$ python3 -q
>>> import numpy as np
>>> from numpy import linalg as LA
>>> np.set_printoptions(precision=3, suppress=True, linewidth=200, floatmode="fixed")
>>> mat = np.loadtxt("x.csv", delimiter=",")
>>> print(mat)
[[0.059 0.235 0.235 0.176 0.118 0.118 0.059]
 [0.154 0.231 0.154 0.077 0.154 0.077 0.154]
 [0.227 0.136 0.227 0.227 0.136 0.000 0.045]
 [0.097 0.161 0.129 0.194 0.097 0.161 0.161]
 [0.238 0.095 0.238 0.095 0.095 0.190 0.048]
 [0.062 0.000 0.188 0.188 0.188 0.062 0.312]
 [0.000 0.250 0.167 0.000 0.333 0.083 0.167]]
>>> f, r1 = mat[6], mat[1]
>>> print(round(float(f @ r1), 3))
0.167
>>> p = (f @ r1) / (f @ f) * f
>>> print(LA.matrix_rank(np.outer(f, r1)))
1
>>> print(p)
[0.000 0.176 0.118 0.000 0.235 0.059 0.118]
>>> print(np.outer(f, r1))
[[0.000 0.000 0.000 0.000 0.000 0.000 0.000]
 [0.038 0.058 0.038 0.019 0.038 0.019 0.038]
 [0.026 0.038 0.026 0.013 0.026 0.013 0.026]
 [0.000 0.000 0.000 0.000 0.000 0.000 0.000]
 [0.051 0.077 0.051 0.026 0.051 0.026 0.051]
 [0.013 0.019 0.013 0.006 0.013 0.006 0.013]
 [0.026 0.038 0.026 0.013 0.026 0.013 0.026]]
>>> arr = np.loadtxt("w.csv", delimiter=",")
>>> print(arr)
[[ 0.696 -0.804  0.108  0.060  1.800  1.072 -1.608  0.938]
 [ 0.317  1.348 -1.339 -1.762 -0.302  0.534 -1.114 -0.753]
 [-0.633 -0.183  1.536 -0.495  0.861  0.769  0.123 -2.149]
 [ 1.393 -1.084 -0.860  1.169 -1.055  1.032 -0.098 -1.261]
 [ 0.696  1.919 -0.292  1.112  1.144  0.854  1.213 -0.001]
 [-1.076 -0.919 -0.910 -0.887  0.030  1.696  1.443  0.651]
 [ 0.760  0.618  1.773 -0.447 -1.460  1.278 -0.100  0.960]
 [ 1.963 -0.647  0.202 -1.434  0.612 -0.819  1.259 -0.024]]
>>> A2 = arr / np.sqrt((arr ** 2).mean(axis=1, keepdims=True))
>>> print(A2[1])
[ 0.298  1.271 -1.262 -1.661 -0.285  0.504 -1.050 -0.710]
>>> print(LA.norm(A2, axis=1))
[2.828 2.828 2.828 2.828 2.828 2.828 2.828 2.828]
>>> print(np.round(np.trace(arr), 3))
7.464
>>> print(np.allclose(arr @ arr.T, arr.T @ arr))
True
>>> A = np.load("data.npy")
>>> print(A)
[[ 1.000 -1.000 -3.000 -3.000 -2.000 -1.000]
 [ 0.000 -3.000 -3.000 -2.000  1.000 -3.000]
 [ 1.000  0.000  2.000 -3.000 -3.000  2.000]
 [-3.000  2.000  2.000 -2.000  3.000 -5.000]
 [ 0.000 -3.000  1.000  3.000  2.000 -1.000]
 [ 0.000  0.000  0.000  0.000  0.000  0.000]]
>>> rk = LA.matrix_rank(A)
>>> print(rk)
5
>>> ns = LA.svd(A)[2][rk:].T
>>> print(ns.shape)
(6, 1)
>>> print(np.allclose(A @ ns, 0))
True
>>> print(LA.matrix_rank(A.T @ A), LA.matrix_rank(A @ A.T))
5 5
>>> A2 = A[0, 0] * A[1:] - np.outer(A[1:, 0], A[0])
>>> print(A2)
[[  0.000  -3.000  -3.000  -2.000   1.000  -3.000]
 [  0.000   1.000   5.000   0.000  -1.000   3.000]
 [  0.000  -1.000  -7.000 -11.000  -3.000  -8.000]
 [  0.000  -3.000   1.000   3.000   2.000  -1.000]
 [  0.000   0.000   0.000   0.000   0.000   0.000]]
>>> print(LA.matrix_rank(A2), LA.matrix_rank(A))
4 5
>>> print(A[:, 0] / A[0, 0])
[ 1.000  0.000  1.000 -3.000  0.000  0.000]
>>> feats = np.array([[6, 6, -3, 3, -9],
...     [2, 2, -1, 1, -3],
...     [6, 6, -3, 3, -9],
...     [2, 2, -1, 1, -3],
...     [-2, -2, 1, -1, 3]])
>>> print(feats)
[[ 6  6 -3  3 -9]
 [ 2  2 -1  1 -3]
 [ 6  6 -3  3 -9]
 [ 2  2 -1  1 -3]
 [-2 -2  1 -1  3]]
>>> # looks like rank 1
>>> print([round(float(x), 3) for x in LA.svd(feats, compute_uv=False)[:3]])
[19.975, 0.0, 0.0]
>>> P = np.triu(np.array([[0, -1, 0, -3, -1],
...     [4, 4, 3, 3, -4],
...     [-1, -1, 3, -3, 1],
...     [1, -1, -3, 3, 1],
...     [3, -3, 0, -1, 0]]), 1) + np.eye(5)
>>> A2 = P @ feats @ LA.inv(P)
>>> print(A2)
[[   0.000    0.000    0.000    0.000    0.000]
 [  34.000   68.000 -221.000 -748.000 1224.000]
 [  -2.000   -4.000   13.000   44.000  -72.000]
 [   0.000    0.000    0.000    0.000    0.000]
 [  -2.000   -4.000   13.000   44.000  -72.000]]
>>> print(P @ feats - feats @ P)
[[ -6.000   0.000 -15.000 -12.000  39.000]
 [ 32.000  34.000 -22.000  13.000 -38.000]
 [ -8.000  -2.000 -14.000 -13.000  42.000]
 [ -2.000   0.000  -5.000  -4.000  13.000]
 [  0.000  -2.000   6.000   3.000 -10.000]]
>>> print(np.round(np.poly(A2), 3) + 0)
[ 1.000 -9.000  0.000  0.000  0.000  0.000]
>>> left, sigma, VT = LA.svd(feats)
>>> print(sigma.round(3) + 0)
[19.975  0.000  0.000  0.000  0.000]
>>> A2 = left[:, :1] @ np.diag(sigma[:1]) @ VT[:1]
>>> print(LA.matrix_rank(A2))
1
>>> print(round(float(np.abs(feats - A2).max()), 3))
0.0
>>> A2 = feats / np.sqrt((feats ** 2).mean(axis=1, keepdims=True))
>>> print(LA.norm(A2, axis=1))
[2.236 2.236 2.236 2.236 2.236]
>>> print(A2[3])
[ 1.026  1.026 -0.513  0.513 -1.539]
>>> print(feats - feats.mean(axis=1, keepdims=True))
[[ 5.400  5.400 -3.600  2.400 -9.600]
 [ 1.800  1.800 -1.200  0.800 -3.200]
 [ 5.400  5.400 -3.600  2.400 -9.600]
 [ 1.800  1.800 -1.200  0.800 -3.200]
 [-1.800 -1.800  1.200 -0.800  3.200]]
>>> J = np.load("a.npy")
>>> print(J)
[[ 3.312  2.529  0.427 -1.137  1.761 -1.669  1.104]
 [ 2.529 -1.250  0.192 -1.343 -3.083 -0.515 -1.330]
 [ 0.427  0.192  6.228 -1.743  0.494 -1.695  0.499]
 [-1.137 -1.343 -1.743  4.324 -1.065 -1.753 -2.079]
 [ 1.761 -3.083  0.494 -1.065  0.578  1.289  1.551]
 [-1.669 -0.515 -1.695 -1.753  1.289  0.289 -4.096]
 [ 1.104 -1.330  0.499 -2.079  1.551 -4.096  1.518]]
>>> # equal to its transpose
>>> print(LA.matrix_rank(A, rtol=0.1))
4
>>> print([round(float(x), 3) for x in LA.svd(A, compute_uv=False)[:3]])
[8.159, 7.001, 6.137]
>>> W = np.array([[3, 2, -4, -3, 0],
...     [-4, -3, 0, 1, -4],
...     [0, 1, -4, -2, 4],
...     [3, 2, 1, 0, 1],
...     [4, -1, 4, 2, 5],
...     [-1, 2, 3, 1, 0],
...     [2, 2, 5, -5, 2]])
>>> c = np.array([2, 2, 0, 2, 3])
>>> act = np.maximum(J @ W + c, 0)
>>> print((act > 0).astype(int))
[[1 0 0 0 1]
 [0 1 0 0 0]
 [1 1 0 0 1]
 [1 1 0 1 0]
 [1 1 1 0 1]
 [0 0 0 1 0]
 [1 0 0 0 1]]
>>> C = np.array([[1, -2], [-2, 2], [-3, 1], [1, -2], [3, -2]])
>>> print(W @ C)
[[  8   0]
 [ -9   8]
 [ 20  -6]
 [ -1  -3]
 [ 11 -20]
 [-13   7]
 [-16  11]]
>>> data = np.loadtxt("arr.csv", delimiter=",")
>>> print(data)
[[ 0.026  3.083  0.997 -0.017  0.072  1.007  2.962  3.047  1.007]
 [-0.066  2.911  0.963 -0.021 -0.013  0.993  3.016  2.943  1.074]
 [ 0.055  2.979  0.941 -0.051 -0.064  0.912  2.936  3.009  0.970]
 [ 0.037  2.983  1.001  0.050  0.077  0.957  2.970  2.975  0.969]
 [ 0.069  2.995  1.001  0.025 -0.069  1.094  2.952  2.990  1.066]
 [-0.028  3.013  1.035 -0.012 -0.027  1.010  2.917  3.051  0.973]
 [ 0.030  3.083  0.988 -0.019 -0.010  0.921  2.967  3.010  1.038]
 [ 0.041  2.865  1.008  0.059 -0.015  1.054  2.950  3.051  0.958]
 [ 0.010  2.992  0.960 -0.079  0.015  0.969  3.010  2.954  1.069]
 [-0.021  3.045  0.976  0.041  0.006  0.964  2.993  3.000  1.084]
 [-0.015  3.014  0.986  0.016  0.035  0.995  2.934  3.023  1.110]
 [ 0.000  2.984  0.998 -0.045  0.049  1.022  2.939  2.888  0.935]
 [ 0.010  3.035  0.958 -0.006 -0.106  0.974  2.976  2.976  1.041]
 [ 0.002  3.031  0.925  0.090 -0.084  0.989  2.991  3.008  0.983]
 [-0.075  3.012  0.943 -0.002 -0.065  1.000  2.999  3.061  1.006]
 [-0.015  2.939  0.964 -0.005  0.006  1.009  2.925  3.026  1.027]
 [ 0.907 -0.021  0.983  3.020  1.998  3.045  0.949  2.057 -0.017]
 [ 0.949  0.057  1.043  3.071  2.014  2.916  0.913  1.994  0.055]
 [ 0.992  0.083  1.003  3.021  1.976  2.938  0.991  2.004 -0.059]
 [ 1.027  0.053  0.926  3.066  2.019  2.918  0.975  2.103 -0.040]
 [ 0.940  0.023  0.971  2.967  2.056  2.980  0.933  2.105 -0.039]
 [ 1.028  0.042  0.959  3.042  1.965  2.912  1.065  2.098  0.032]
 [ 1.046  0.047  1.021  3.010  1.956  3.037  0.932  1.970 -0.040]
 [ 1.011  0.011  0.983  2.979  1.992  2.986  1.080  1.943 -0.053]
 [ 1.033  0.019  1.048  3.004  1.970  3.019  0.959  1.969  0.044]
 [ 1.004 -0.031  1.040  2.984  2.063  2.960  1.029  2.077 -0.054]
 [ 0.962  0.055  0.985  3.025  1.979  2.984  0.914  1.957  0.015]
 [ 0.983 -0.011  1.031  2.961  2.010  2.964  0.955  2.066 -0.017]
 [ 1.048 -0.056  1.079  3.004  2.005  3.042  1.006  2.046  0.066]
 [ 1.052  0.016  1.079  2.911  2.016  2.893  0.976  1.985 -0.058]
 [ 0.937  0.045  1.000  3.047  2.033  2.936  1.039  2.012  0.013]
 [ 0.979 -0.040  0.956  3.018  1.989  3.061  1.004  1.977  0.002]
 [-0.013  0.021  2.980  1.988  2.024  2.032  0.970  0.116  0.091]
 [-0.022  0.093  3.033  1.960  2.019  2.010  1.009  0.105 -0.017]
 [ 0.026 -0.012  3.031  2.090  2.015  1.957  1.058  0.046  0.039]
 [-0.026 -0.042  2.936  1.991  2.034  2.055  0.979  0.011  0.081]
 [ 0.007  0.018  3.018  2.053  2.010  2.056  1.006 -0.016  0.066]
 [ 0.024 -0.081  2.995  1.966  1.989  1.846  1.095 -0.021 -0.011]
 [ 0.036 -0.030  2.924  2.022  2.042  2.077  0.996 -0.017  0.024]
 [ 0.007  0.036  3.049  1.953  2.058  1.984  1.009  0.050  0.075]
 [-0.031 -0.056  3.055  1.954  2.017  2.025  0.940 -0.025  0.031]
 [ 0.007 -0.117  3.004  1.918  2.049  2.012  1.069 -0.036  0.030]
 [ 0.047  0.054  2.994  1.978  1.949  2.047  1.011 -0.002  0.000]
 [ 0.000 -0.010  3.043  2.025  1.949  1.981  0.923 -0.020 -0.074]
 [ 0.041 -0.004  2.984  1.910  1.937  2.031  0.923  0.011  0.059]
 [-0.083 -0.117  3.065  2.051  2.085  1.978  1.015 -0.020 -0.022]
 [ 0.020  0.065  2.997  2.053  1.909  2.060  0.959  0.007  0.083]
 [ 0.038 -0.050  2.874  2.036  2.009  2.047  1.096  0.028 -0.035]]
>>> Xs = data - data.mean(axis=0)
>>> evecs = LA.svd(Xs)[2][:3]
>>> A2 = Xs - Xs @ evecs.T @ evecs
>>> print(A2.std(axis=0))
[0.039 0.030 0.030 0.038 0.037 0.033 0.030 0.033 0.041]
>>> print(LA.norm(A2, axis=1).round(6).argmax())
28
>>> print((Xs @ evecs.T).std(axis=0))
[2.657 1.344 0.058]
>>> print(np.round(LA.norm(A2) / LA.norm(Xs), 3))
0.035
